$ python -q
>>> import numpy as np
>>> from numpy import linalg as LA
>>> np.set_printoptions(suppress=True, linewidth=140)
>>> rd = lambda a: np.round(a, 1) + 0
>>> feats = np.load("data.npy")
>>> rd(feats)
array([[ 0.9, -0.1,  0.1,  0. , -0.2,  0.1,  0.1, -0.1,  0. ,  0.1],
       [-0.1,  0.6,  0.2, -0.3,  0. ,  0.2,  0.2,  0. ,  0. , -0.1],
       [ 0.1,  0.2,  0.8, -0.1,  0.1, -0.1, -0.3,  0.1,  0.1, -0.1],
       [ 0. , -0.3, -0.1,  0.3,  0. ,  0.1, -0.2,  0.1,  0.2, -0.1],
       [-0.2,  0. ,  0.1,  0. ,  0.6,  0.1, -0.1, -0.2,  0.1,  0.4],
       [ 0.1,  0.2, -0.1,  0.1,  0.1,  0.9, -0.1,  0. ,  0. ,  0. ],
       [ 0.1,  0.2, -0.3, -0.2, -0.1, -0.1,  0.6,  0. ,  0.2,  0.1],
       [-0.1,  0. ,  0.1,  0.1, -0.2,  0. ,  0. ,  0.9,  0. ,  0.2],
       [ 0. ,  0. ,  0.1,  0.2,  0.1,  0. ,  0.2,  0. ,  0.8, -0.1],
       [ 0.1, -0.1, -0.1, -0.1,  0.4,  0. ,  0.1,  0.2, -0.1,  0.6]])
>>> left, s, vt = LA.svd(feats, full_matrices=False)
>>> rd(np.cumsum(s ** 2) / np.sum(s ** 2))
array([0.1, 0.3, 0.4, 0.6, 0.7, 0.9, 1. , 1. , 1. , 1. ])
>>> left.shape, s.shape, vt.shape
((10, 10), (10,), (10, 10))
>>> rd(s)
array([1., 1., 1., 1., 1., 1., 1., 0., 0., 0.])
>>> np.allclose(left * s @ vt, feats)
True
>>> rd(left.T @ feats @ vt.T)
array([[1., 0., 0., 0., 0., 0., 0., 0., 0., 0.],
       [0., 1., 0., 0., 0., 0., 0., 0., 0., 0.],
       [0., 0., 1., 0., 0., 0., 0., 0., 0., 0.],
       [0., 0., 0., 1., 0., 0., 0., 0., 0., 0.],
       [0., 0., 0., 0., 1., 0., 0., 0., 0., 0.],
       [0., 0., 0., 0., 0., 1., 0., 0., 0., 0.],
       [0., 0., 0., 0., 0., 0., 1., 0., 0., 0.],
       [0., 0., 0., 0., 0., 0., 0., 0., 0., 0.],
       [0., 0., 0., 0., 0., 0., 0., 0., 0., 0.],
       [0., 0., 0., 0., 0., 0., 0., 0., 0., 0.]])
>>> rng = np.random.default_rng(31793)
>>> M2 = feats + rng.integers(-2, 3, (10, 7)) @ rng.integers(-2, 3, (7, 10))
>>> rd(M2)
array([[-7.1,  0.9,  0.1, -1. , -9.2,  9.1, -4.9,  2.9, -3. ,  4.1],
       [-0.1, 10.6, 12.2, -6.3,  5. ,  8.2, -2.8, -2. , -7. ,  3.9],
       [ 7.1,  8.2,  4.8,  0.9, 10.1, -0.1, -2.3, -0.9,  3.1,  1.9],
       [ 2. , 10.7,  9.9, -0.7, -1. ,  9.1, -5.2, -2.9,  5.2, -0.1],
       [-4.2, -3. , -6.9,  3. , -1.4, -0.9, -2.1,  3.8, -3.9,  1.4],
       [ 1.1, -0.8, -8.1,  6.1,  4.1, -5.1, -1.1,  3. , -1. , -2. ],
       [ 4.1,  6.2, -2.3, -2.2,  8.9,  5.9,  7.6, -6. ,  5.2, -1.9],
       [ 3.9,  1. , -3.9,  1.1,  6.8, -4. ,  9. , -4.1,  6. , -6.8],
       [ 0. ,  6. ,  6.1, -1.8,  4.1,  2. , -1.8,  0. , -3.2,  1.9],
       [11.1, -0.1,  3.9,  4.9,  2.4, -8. , -4.9,  0.2,  9.9, -0.4]])
>>> LA.matrix_rank(M2 - feats, tol=1e-8)
np.int64(7)
>>> rd(M2 - feats)
array([[-8.,  1.,  0., -1., -9.,  9., -5.,  3., -3.,  4.],
       [ 0., 10., 12., -6.,  5.,  8., -3., -2., -7.,  4.],
       [ 7.,  8.,  4.,  1., 10.,  0., -2., -1.,  3.,  2.],
       [ 2., 11., 10., -1., -1.,  9., -5., -3.,  5.,  0.],
       [-4., -3., -7.,  3., -2., -1., -2.,  4., -4.,  1.],
       [ 1., -1., -8.,  6.,  4., -6., -1.,  3., -1., -2.],
       [ 4.,  6., -2., -2.,  9.,  6.,  7., -6.,  5., -2.],
       [ 4.,  1., -4.,  1.,  7., -4.,  9., -5.,  6., -7.],
       [ 0.,  6.,  6., -2.,  4.,  2., -2.,  0., -4.,  2.],
       [11.,  0.,  4.,  5.,  2., -8., -5.,  0., 10., -1.]])
>>> r0 = np.array([1, -2, 2, 1, -3, 0, 1, 3, -2, 1])
>>> mat = np.array([np.roll(r0, i) for i in range(10)])
>>> print(mat)
[[ 1 -2  2  1 -3  0  1  3 -2  1]
 [ 1  1 -2  2  1 -3  0  1  3 -2]
 [-2  1  1 -2  2  1 -3  0  1  3]
 [ 3 -2  1  1 -2  2  1 -3  0  1]
 [ 1  3 -2  1  1 -2  2  1 -3  0]
 [ 0  1  3 -2  1  1 -2  2  1 -3]
 [-3  0  1  3 -2  1  1 -2  2  1]
 [ 1 -3  0  1  3 -2  1  1 -2  2]
 [ 2  1 -3  0  1  3 -2  1  1 -2]
 [-2  2  1 -3  0  1  3 -2  1  1]]
>>> w1 = np.array([[3, 2, 0, 0, 3],
...     [0, 3, 3, 3, 2],
...     [0, 1, 3, 0, 0],
...     [2, 3, 3, 3, 0],
...     [3, 2, 2, 1, 3],
...     [3, 3, 1, 3, 0],
...     [3, 0, 2, 1, 1],
...     [2, 0, 3, 0, 3],
...     [2, 1, 0, 3, 2],
...     [3, 3, 3, 3, 1]])
>>> beta = np.array([-1, -2, -1, 0, -2])
>>> act = np.maximum(mat @ w1 + beta, 0)
>>> print(LA.matrix_rank(act))
5
>>> (act > 0).mean(axis=0)
array([0.6, 0.5, 0.7, 0.6, 0.6])
>>> (act > 0).astype(int)
array([[1, 0, 1, 0, 0],
       [1, 0, 0, 1, 1],
       [0, 1, 1, 1, 1],
       [1, 1, 0, 1, 0],
       [1, 1, 1, 0, 1],
       [0, 0, 1, 0, 1],
       [0, 1, 1, 1, 0],
       [1, 0, 1, 0, 1],
       [1, 1, 0, 1, 1],
       [0, 0, 1, 1, 0]])
>>> cent = np.array([[3, 1], [3, 1], [3, 0], [2, 3], [2, 1]])
>>> w1 @ cent
array([[21,  8],
       [28, 14],
       [12,  1],
       [30, 14],
       [29, 11],
       [27, 15],
       [19,  7],
       [21,  5],
       [19, 14],
       [35, 16]])
>>> (act @ cent).round(6).argmax(axis=1)
array([0, 0, 0, 0, 0, 0, 0, 0, 0, 0])
